$ python3 -q
>>> import numpy as np
>>> np.set_printoptions(suppress=True, linewidth=120)
>>> rnd = lambda a: np.round(a, 3) + 0
>>> K = -2 * np.eye(4) + np.ones((4, 4))
>>> print(K)
[[-1.  1.  1.  1.]
 [ 1. -1.  1.  1.]
 [ 1.  1. -1.  1.]
 [ 1.  1.  1. -1.]]
>>> rng = np.random.default_rng(3990)
>>> labels = rng.permutation(4)
>>> labels
array([1, 2, 0, 3])
>>> other = K[labels][:, labels]
>>> np.allclose(other, K)
True
>>> other
array([[-1.,  1.,  1.,  1.],
       [ 1., -1.,  1.,  1.],
       [ 1.,  1., -1.,  1.],
       [ 1.,  1.,  1., -1.]])
>>> np.diag(other)
array([-1., -1., -1., -1.])
>>> w, V = np.linalg.eig(K)
>>> rnd(np.sort(np.linalg.eigvals(K @ K)))
array([4., 4., 4., 4.])
>>> rnd(w)
array([-2.,  2., -2., -2.])
>>> rnd(np.sort(np.linalg.eigvals(np.linalg.inv(K))))
array([-0.5, -0.5, -0.5,  0.5])
>>> print(rnd(np.prod(w)))
-16.0
>>> x0 = np.array([3, 0, 2, -6])
>>> rhs = K @ x0
>>> rhs
array([-7., -1., -5., 11.])
>>> print(rnd(np.linalg.solve(K, rhs + K[:, 3])))
[ 3.  0.  2. -5.]
>>> rnd(np.linalg.solve(K, rhs))
array([ 3.,  0.,  2., -6.])
>>> print(rnd(np.linalg.solve(K, -1 * rhs)))
[-3.  0. -2.  6.]
>>> r0 = np.array([0, 1, 1]) + 0.5
>>> arr = np.eye(3) - 2 * np.outer(r0, r0) / (r0 @ r0)
>>> rnd(arr)
array([[ 0.895, -0.316, -0.316],
       [-0.316,  0.053, -0.947],
       [-0.316, -0.947,  0.053]])
>>> # columns are unit length and at right angles
>>> U, s, VT = np.linalg.svd(arr, full_matrices=False)
>>> print((s > 1e-8).sum())
3
>>> print(rnd(U.T @ arr @ VT.T))
[[1. 0. 0.]
 [0. 1. 0.]
 [0. 0. 1.]]
>>> U.shape, s.shape, VT.shape
((3, 3), (3,), (3, 3))
>>> VT @ VT.T
array([[1., 0., 0.],
       [0., 1., 0.],
       [0., 0., 1.]])
>>> print(np.allclose(U * s @ VT, arr))
True
